% ipython --no-banner

In [1]: import numpy as np

In [2]: import numpy.linalg as la

In [3]: np.set_printoptions(precision=2, suppress=True, linewidth=160)

In [4]: J = np.array([[-0.6, -0.1, 0.9], [0.7, -0.5, 1.2], [-2.0, -1.0, -0.3]])

In [5]: J[:, 2] *= 5

In [6]: print(J)
[[-0.6 -0.1  4.5]
 [ 0.7 -0.5  6. ]
 [-2.  -1.  -1.5]]

In [7]: x = np.array([0, 1, 2])

In [8]: rhs = J @ x

In [9]: coef, lr = np.zeros(3), 1 / la.norm(J, 2) ** 2

In [10]: for i in range(3):
    ...:     coef -= lr * J.T @ (J @ coef - rhs)
    ...:     if i % 1 == 0: print(i, round(la.norm(J @ coef - rhs), 2))
    ...: 
0 0.86
1 0.82
2 0.79

In [11]: print(coef)
[ 0.22 -0.01  1.95]

In [12]: print(round(float(la.cond(J)), 2))
12.82

In [13]: proj = np.triu(np.array([[-4, -2, 1], [8, 1, -8], [-1, 2, 2]]), 1) + np.eye(3)

In [14]: Y = proj @ J @ la.inv(proj)

In [15]: print(round(float(np.trace(Y)), 2), np.trace(J))
-2.6 -2.6

In [16]: print(Y)
[[ -4.   -8.1 -69.8]
 [ 16.7  40.9 328.5]
 [ -2.   -5.  -39.5]]

In [17]: print(np.round(la.det(Y), 2))
-10.61

In [18]: print(proj @ J - J @ proj)
[[ -3.4  -1.2 -13.7]
 [ 16.    9.4   7.3]
 [  0.   -4.   -6. ]]

In [19]: q = J.astype(float).copy()

In [20]: for j in range(3):
    ...:     q[:, j] -= q[:, :j] @ (q[:, :j].T @ q[:, j])
    ...:     q[:, j] /= la.norm(q[:, j])
    ...: 

In [21]: print(np.round(q.T @ q, 2) + 0)
[[1. 0. 0.]
 [0. 1. 0.]
 [0. 0. 1.]]

In [22]: print(q)
[[-0.27  0.14  0.95]
 [ 0.32 -0.92  0.22]
 [-0.91 -0.36 -0.21]]

In [23]: print(np.round(q.T @ J, 2) + 0)
[[ 2.2   0.78  2.04]
 [ 0.    0.81 -4.36]
 [ 0.    0.    5.94]]
